$ python3 -q
>>> import numpy as np
>>> from numpy import linalg as LA
>>> np.set_printoptions(precision=4, suppress=True, linewidth=200)
>>> feats = np.array([[91, 8, -4, -17, -32, -21],
...     [8, 52, -21, -17, 13, 12],
...     [-4, -21, 32, 46, -3, -27],
...     [-17, -17, 46, 73, 3, -34],
...     [-32, 13, -3, 3, 26, -5],
...     [-21, 12, -27, -34, -5, 59]])
>>> feats
array([[ 91,   8,  -4, -17, -32, -21],
       [  8,  52, -21, -17,  13,  12],
       [ -4, -21,  32,  46,  -3, -27],
       [-17, -17,  46,  73,   3, -34],
       [-32,  13,  -3,   3,  26,  -5],
       [-21,  12, -27, -34,  -5,  59]])
>>> Uu, s, VT = LA.svd(feats)
>>> s.round(4) + 0
array([139.5327, 110.9226,  52.1146,  29.0877,   1.3425,   0.    ])
>>> A2 = Uu[:, :5] @ np.diag(s[:5]) @ VT[:5]
>>> A2
array([[ 91.,   8.,  -4., -17., -32., -21.],
       [  8.,  52., -21., -17.,  13.,  12.],
       [ -4., -21.,  32.,  46.,  -3., -27.],
       [-17., -17.,  46.,  73.,   3., -34.],
       [-32.,  13.,  -3.,   3.,  26.,  -5.],
       [-21.,  12., -27., -34.,  -5.,  59.]])
>>> np.round(LA.norm(feats - A2) / LA.norm(feats), 4)
np.float64(0.0)
>>> np.round(np.abs(feats - A2).max(), 4)
np.float64(0.0)
>>> LA.matrix_rank(feats, rtol=0.05)
np.int64(4)
>>> rk = LA.matrix_rank(feats)
>>> rk
np.int64(5)
>>> null = LA.svd(feats)[2][rk:].T
>>> [int(LA.matrix_rank(np.delete(feats, i, axis=0))) for i in range(6)]
[5, 5, 5, 5, 5, 5]
>>> [int(LA.matrix_rank(feats[:i])) for i in range(1, len(feats) + 1)]
[1, 2, 3, 4, 5, 5]
>>> null[:, 0] / null[np.abs(null[:, 0]).round(6).argmax(), 0]
array([-0.0324,  0.1912,  1.    , -0.5516,  0.0618,  0.0946])
>>> [int(LA.matrix_rank(feats[:, :j + 1])) for j in range(6)]
[1, 2, 3, 4, 5, 5]
>>> X = np.load("m.npy")
>>> X
array([[4, 0],
       [1, 5]])
>>> f, g = X[1], X[0]
>>> f @ f
np.int64(26)
>>> p = (f @ g) / (f @ f) * f
>>> g - p
array([ 3.8462, -0.7692])
>>> basis = 20 * np.array([[-0.3, -0.9, -0.4], [0.1, 1.1, 0.2], [2.0, -0.8, 0.4]])
>>> rng = np.random.default_rng(10)
>>> labels = rng.integers(0, 3, 25)
>>> arr = basis[labels] + rng.normal(size=(25, 3))
>>> arr
array([[ 39.9486, -16.9723,   6.8655],
       [ 40.3057, -17.8517,   7.8229],
       [ -5.5742, -18.9854,  -9.113 ],
       [ -6.7606, -17.352 ,  -8.1298],
       [ 38.1304, -16.4233,   9.0139],
       [ 40.9837, -15.37  ,   7.7619],
       [  0.1551,  22.1696,   3.824 ],
       [ -5.9232, -16.4577,  -7.8163],
       [ 40.2763, -15.3949,   7.7434],
       [  1.3356,  21.2626,   4.767 ],
       [ -5.4954, -18.4895,  -6.8473],
       [ -5.8157, -19.3402,  -7.3941],
       [  1.8605,  20.6712,   4.5155],
       [ 39.6552, -16.3923,   8.5899],
       [ -0.1925,  20.7227,   3.5755],
       [ 40.2492, -16.6651,   7.0033],
       [ -7.0524, -18.1173,  -7.325 ],
       [  0.55  ,  19.9196,   3.7026],
       [  1.618 ,  21.091 ,   4.6117],
       [ 40.8046, -16.5642,   7.6555],
       [ -5.43  , -18.4292,  -9.4031],
       [ 39.9324, -16.9042,   8.3253],
       [ -6.5052, -18.1892,  -7.4806],
       [  1.8752,  21.366 ,   2.9935],
       [ 41.7211, -14.8934,   6.4963]])
>>> A2 = np.c_[arr[:, :2] @ np.array([[2, 0], [0, 1]]), np.array([2, -1, -2, -1, -1, 2, 2, 2, -1, 0, 0, 0, 2, 2, -1, 3, 2, -2, -2, 1, 3, 3, 3, -2, -1])]
>>> A2
array([[ 79.8972, -16.9723,   2.    ],
       [ 80.6114, -17.8517,  -1.    ],
       [-11.1483, -18.9854,  -2.    ],
       [-13.5213, -17.352 ,  -1.    ],
       [ 76.2608, -16.4233,  -1.    ],
       [ 81.9674, -15.37  ,   2.    ],
       [  0.3101,  22.1696,   2.    ],
       [-11.8464, -16.4577,   2.    ],
       [ 80.5527, -15.3949,  -1.    ],
       [  2.6713,  21.2626,   0.    ],
       [-10.9909, -18.4895,   0.    ],
       [-11.6313, -19.3402,   0.    ],
       [  3.721 ,  20.6712,   2.    ],
       [ 79.3104, -16.3923,   2.    ],
       [ -0.385 ,  20.7227,  -1.    ],
       [ 80.4983, -16.6651,   3.    ],
       [-14.1048, -18.1173,   2.    ],
       [  1.1   ,  19.9196,  -2.    ],
       [  3.236 ,  21.091 ,  -2.    ],
       [ 81.6093, -16.5642,   1.    ],
       [-10.8599, -18.4292,   3.    ],
       [ 79.8649, -16.9042,   3.    ],
       [-13.0103, -18.1892,   3.    ],
       [  3.7504,  21.366 ,  -2.    ],
       [ 83.4421, -14.8934,  -1.    ]])
>>> LA.norm(LA.qr(arr)[0].T @ A2, axis=0) ** 2 / ((A2 ** 2).sum(axis=0) + 1e-12)
array([1.    , 1.    , 0.1641])
>>> np.round(LA.lstsq(arr, A2[:, 0])[0], 4) + 0
array([2., 0., 0.])
>>> np.round(LA.norm(A2 - arr @ LA.lstsq(arr, A2)[0], axis=0), 4) + 0
array([0.    , 0.    , 8.5279])
>>> LA.matrix_rank(np.c_[arr, A2])
np.int64(4)
